>>> import numpy as np
>>> import numpy.linalg as la
>>> np.set_printoptions(precision=1, suppress=True, linewidth=200, floatmode="fixed")
>>> O, _ = la.qr(np.array([[0.8, -2.1, -0.7], [-0.7, -0.2, 0.2], [2.2, -2.5, -1.7]]))
>>> evecs, _ = la.qr(np.array([[1.1, 1.2, 1.3, 0.3],
...     [-1.0, 0.5, 0.8, -1.0],
...     [-1.1, -0.7, 1.1, -0.2],
...     [-0.6, -1.2, 0.1, -1.6]]))
>>> sig = 10 * 0.7 ** np.arange(3)
>>> F = O[:, :3] * sig @ evecs[:3]
>>> F
array([[-2.4,  5.0,  3.7, -1.1],
       [-2.1,  2.5, -4.4, -3.4],
       [ 6.5,  2.9,  5.3, -2.6]])
>>> np.round(la.norm(F, 2), 1)
np.float64(10.0)
>>> round(la.norm(F[1] - F[2]), 1)
np.float64(13.0)
>>> round(la.norm(F, 1), 1), round(la.norm(F, np.inf), 1)
(np.float64(13.4), np.float64(17.3))
>>> la.norm(F, axis=1)
array([6.8, 6.4, 9.3])
>>> la.norm(F, axis=1).argmax()
np.int64(2)
>>> np.round(la.norm(F) ** 2 / la.norm(F, 2) ** 2, 1)
np.float64(1.7)
>>> np.round(la.norm(F[1], 1), 1), round(la.norm(F[1], np.inf), 1)
(np.float64(12.3), np.float64(4.4))
>>> np.round(la.norm(F, "nuc"), 1)
np.float64(21.9)
>>> la.norm(F, axis=0)
array([7.3, 6.3, 7.8, 4.4])
>>> r0 = np.array([0, 2, 1])
>>> np.round(np.array([np.convolve(row, r0, "same") for row in F]), 1) + 0
array([[ -4.9,   7.6,  12.4,   1.5],
       [ -4.2,   2.9,  -6.3, -11.1],
       [ 13.0,  12.3,  13.5,   0.0]])
>>> np.cross(F[2, :3], F[1, :3])
array([-26.1,  17.5,  22.4])
>>> np.polyval(r0, F[2])
array([14.0,  6.8, 11.6, -4.3])
>>> x0 = np.array([1, 1, -1, 4])
>>> h1 = np.maximum(F @ x0, 0)
>>> np.maximum(F @ x0, 0) - np.maximum(-F @ x0, 0)
array([-5.6, -8.6, -6.4])
>>> np.flatnonzero(h1 > 1e-9)
array([], dtype=int64)
>>> E = np.load("x.npy")
>>> E
array([[ 0,  0,  0,  5,  0,  0],
       [-4,  1,  0,  1,  0,  0],
       [ 0,  0,  0,  1,  0,  0],
       [ 0,  0, -5,  0,  0,  3],
       [ 0,  0,  0, -3, -1,  4],
       [ 0,  0,  0,  0,  0,  0]])
>>> # null space of dimension 2
>>> np.trace(E)
np.int64(0)
>>> round(np.abs(la.eigvals(E)).max(), 1)
np.float64(2.2)
